>>> import numpy as np
>>> import numpy.linalg as la
>>> np.set_printoptions(suppress=True, linewidth=140)
>>> def rnd(a):
...     return np.round(a, 3) + 0
... 
>>> feats = np.array([[1, 9, 5, 9, 6],
...     [0, 6, 9, 7, 1],
...     [0, 9, 9, 2, 1],
...     [3, 2, 8, 6, 2],
...     [9, 6, 4, 4, 4]])
>>> feats[:, 3] = 4 * feats[:, 2]
>>> feats
array([[ 1,  9,  5, 20,  6],
       [ 0,  6,  9, 36,  1],
       [ 0,  9,  9, 36,  1],
       [ 3,  2,  8, 32,  2],
       [ 9,  6,  4, 16,  4]])
>>> feats[3] @ feats[2]
np.int64(1244)
>>> rnd(la.norm(feats) ** 2 / la.norm(feats, 2) ** 2)
np.float64(1.034)
>>> rnd(la.norm(feats, 1)), rnd(la.norm(feats, np.inf))
(np.float64(140.0), np.float64(55.0))
>>> la.norm(feats, axis=1).argmax()
np.int64(2)
>>> rnd(la.norm(feats[3] - feats[2]))
np.float64(8.718)
>>> print(rnd(la.norm(feats[3], 1)), rnd(la.norm(feats[3], np.inf)))
47.0 32.0
>>> arr = np.loadtxt("out14.csv", delimiter=",")
>>> rnd(arr)
array([[0.333, 0.333, 0.333, 0.   , 0.   , 0.   ],
       [0.   , 0.5  , 0.25 , 0.   , 0.25 , 0.   ],
       [0.2  , 0.2  , 0.2  , 0.2  , 0.2  , 0.   ],
       [0.   , 0.   , 0.   , 0.667, 0.333, 0.   ],
       [0.25 , 0.   , 0.25 , 0.   , 0.5  , 0.   ],
       [0.   , 0.25 , 0.   , 0.25 , 0.25 , 0.25 ]])
>>> rnd((arr + arr.T) / 2)
array([[0.333, 0.167, 0.267, 0.   , 0.125, 0.   ],
       [0.167, 0.5  , 0.225, 0.   , 0.125, 0.125],
       [0.267, 0.225, 0.2  , 0.1  , 0.225, 0.   ],
       [0.   , 0.   , 0.1  , 0.667, 0.167, 0.125],
       [0.125, 0.125, 0.225, 0.167, 0.5  , 0.125],
       [0.   , 0.125, 0.   , 0.125, 0.125, 0.25 ]])
>>> rnd(la.det(arr))
np.float64(0.0)
>>> rnd(np.trace(arr))
np.float64(2.45)
>>> rnd(np.sort(np.abs(la.eigvals(arr))))
array([0.015, 0.25 , 0.394, 0.394, 0.588, 1.   ])
>>> la.determinant(arr)
Traceback (most recent call last):
  File "<python-input-19>", line 1, in <module>
    la.determinant(arr)
    ^^^^^^^^^^^^^^
AttributeError: module 'numpy.linalg' has no attribute 'determinant'
>>> rnd((arr - arr.T) / 2)
array([[ 0.   ,  0.167,  0.067,  0.   , -0.125,  0.   ],
       [-0.167,  0.   ,  0.025,  0.   ,  0.125, -0.125],
       [-0.067, -0.025,  0.   ,  0.1  , -0.025,  0.   ],
       [ 0.   ,  0.   , -0.1  ,  0.   ,  0.167, -0.125],
       [ 0.125, -0.125,  0.025, -0.167,  0.   , -0.125],
       [ 0.   ,  0.125,  0.   ,  0.125,  0.125,  0.   ]])
>>> arr.inv()
Traceback (most recent call last):
  File "<python-input-21>", line 1, in <module>
    arr.inv()
    ^^^^^^^
AttributeError: 'numpy.ndarray' object has no attribute 'inv'
>>> u = np.array([2, 2, -3, 2, 3, 3])
>>> other = arr + np.outer(u, np.eye(6)[1])
>>> la.matrix_rank(other - arr)
np.int64(1)
>>> x = np.array([2, 1, 2, 0, 4, 3])
>>> rhs = arr @ x
>>> print(rnd(rhs))
[1.667 2.    1.8   1.333 3.    2.   ]
>>> rnd(la.solve(arr, rhs))
array([2., 1., 2., 0., 4., 3.])
>>> rnd(la.solve(arr, arr[:, 3]))
array([0., 0., 0., 1., 0., 0.])
>>> A = np.loadtxt("arr.csv", delimiter=",")
>>> print(rnd(A))
[[-0.463  0.627 -0.627]
 [ 0.627  0.731  0.269]
 [-0.627  0.269  0.731]]
>>> rng = np.random.default_rng(59841)
>>> idx = rng.permutation(3)
>>> idx
array([2, 1, 0])
>>> other = A[idx][:, idx]
>>> rnd(other)
array([[ 0.731,  0.269, -0.627],
       [ 0.269,  0.731,  0.627],
       [-0.627,  0.627, -0.463]])
>>> idx = rng.integers(0, 2, 4)
>>> W0 = np.triu((idx[:, None] == idx) & (rng.random((4, 4)) < 0.8), 1).astype(int)
>>> W0 += W0.T
>>> W0
array([[0, 0, 0, 1],
       [0, 0, 0, 1],
       [0, 0, 0, 0],
       [1, 1, 0, 0]])
>>> rank = la.matrix_rank(W0)
>>> rank
np.int64(2)
>>> ns = la.svd(W0)[2][rank:].T
>>> la.matrix_rank(W0.T @ W0), la.matrix_rank(W0 @ W0.T)
(np.int64(2), np.int64(2))
>>> ns.shape
(4, 2)
>>> print([int(la.matrix_rank(W0[:, :j + 1])) for j in range(4)])
[1, 1, 1, 2]
>>> [int(la.matrix_rank(W0[:i])) for i in range(1, len(W0) + 1)]
[1, 1, 1, 2]
>>> np.argwhere(np.triu(W0))
array([[0, 3],
       [1, 3]])
>>> Lm = np.diag(W0.sum(axis=1)) - W0
>>> rnd(la.eigvalsh(Lm))
array([0., 0., 1., 3.])
>>> Lm @ np.ones(4)
array([0., 0., 0., 0.])
>>> la.matrix_rank(Lm)
np.int64(2)
>>> left, sigma, vt = la.svd(W0)
>>> vecs = vt[:(sigma > 1e-8).sum()]
>>> x = W0[0] + 3 * W0[3] + rng.integers(2) * np.eye(4)[3]
>>> print(x)
[3. 3. 0. 1.]
>>> rnd(la.norm(x - vecs.T @ vecs @ x))
np.float64(0.0)
>>> rnd(vecs.T @ vecs)
array([[0.5, 0.5, 0. , 0. ],
       [0.5, 0.5, 0. , 0. ],
       [0. , 0. , 0. , 0. ],
       [0. , 0. , 0. , 1. ]])
>>> la.cond(W0) > 100
np.True_
>>> [round(float(x), 3) for x in la.svd(W0, compute_uv=False)[:3]]
[1.414, 1.414, 0.0]
>>> print(rnd(la.norm(W0, 2)))
1.414
>>> rnd(la.norm(W0, axis=1))
array([1.   , 1.   , 0.   , 1.414])
>>> rnd(la.norm(W0) ** 2 / la.norm(W0, 2) ** 2)
np.float64(2.0)
>>> rnd(la.norm(W0, axis=0))
array([1.   , 1.   , 0.   , 1.414])
>>> data = np.array([[4, 5, 0, 1], [4, 2, 2, 3], [2, 0, 2, 2], [4, 2, 2, 3]])
>>> np.argsort(-la.norm(data, axis=0).round(6), kind="stable")[:3]
array([0, 1, 3])
>>> print(la.cond(data) > 100)
True
>>> F = np.load("x.npy")
>>> print(F)
[[0 0 1 0 0 0]
 [0 0 0 1 0 1]
 [1 0 0 0 0 0]
 [0 1 0 0 0 0]
 [0 0 0 0 0 0]
 [0 1 0 0 0 0]]
>>> w, vecs = la.eigh(F)
>>> x = np.array([-2, -1, -3, 0, -1, 1])
>>> x @ F @ x
np.int64(10)
>>> (np.sign(vecs[:, -1].round(6)) == np.sign(vecs[0, -1].round(6))).astype(int)
array([1, 0, 1, 0, 1, 0])
>>> np.abs(F).sum(axis=1).max(), rnd(np.abs(w).max())
(np.int64(2), np.float64(1.414))
>>> print(rnd(la.eigvalsh(F[1:, 1:])))
[-1.414  0.     0.     0.     1.414]
>>> rnd(vecs * np.maximum(w, 0) @ vecs.T)
array([[0.5  , 0.   , 0.5  , 0.   , 0.   , 0.   ],
       [0.   , 0.707, 0.   , 0.5  , 0.   , 0.5  ],
       [0.5  , 0.   , 0.5  , 0.   , 0.   , 0.   ],
       [0.   , 0.5  , 0.   , 0.354, 0.   , 0.354],
       [0.   , 0.   , 0.   , 0.   , 0.   , 0.   ],
       [0.   , 0.5  , 0.   , 0.354, 0.   , 0.354]])
>>> t = np.radians(120)
>>> R = np.eye(6)
>>> R[1, 1] = R[4, 4] = np.cos(t)
>>> R[1, 4], R[4, 1] = -np.sin(t), np.sin(t)
>>> print(rnd(R))
[[ 1.     0.     0.     0.     0.     0.   ]
 [ 0.    -0.5    0.     0.    -0.866  0.   ]
 [ 0.     0.     1.     0.     0.     0.   ]
 [ 0.     0.     0.     1.     0.     0.   ]
 [ 0.     0.866  0.     0.    -0.5    0.   ]
 [ 0.     0.     0.     0.     0.     1.   ]]
>>> other = F @ R.T
>>> print(rnd(np.abs(other - F).max(axis=0)))
[0.    1.5   0.    0.    0.866 0.   ]
>>> np.allclose(la.norm(F, axis=1), la.norm(other, axis=1))
True
>>> rnd(other)
array([[ 0.   ,  0.   ,  1.   ,  0.   ,  0.   ,  0.   ],
       [ 0.   ,  0.   ,  0.   ,  1.   ,  0.   ,  1.   ],
       [ 1.   ,  0.   ,  0.   ,  0.   ,  0.   ,  0.   ],
       [ 0.   , -0.5  ,  0.   ,  0.   ,  0.866,  0.   ],
       [ 0.   ,  0.   ,  0.   ,  0.   ,  0.   ,  0.   ],
       [ 0.   , -0.5  ,  0.   ,  0.   ,  0.866,  0.   ]])
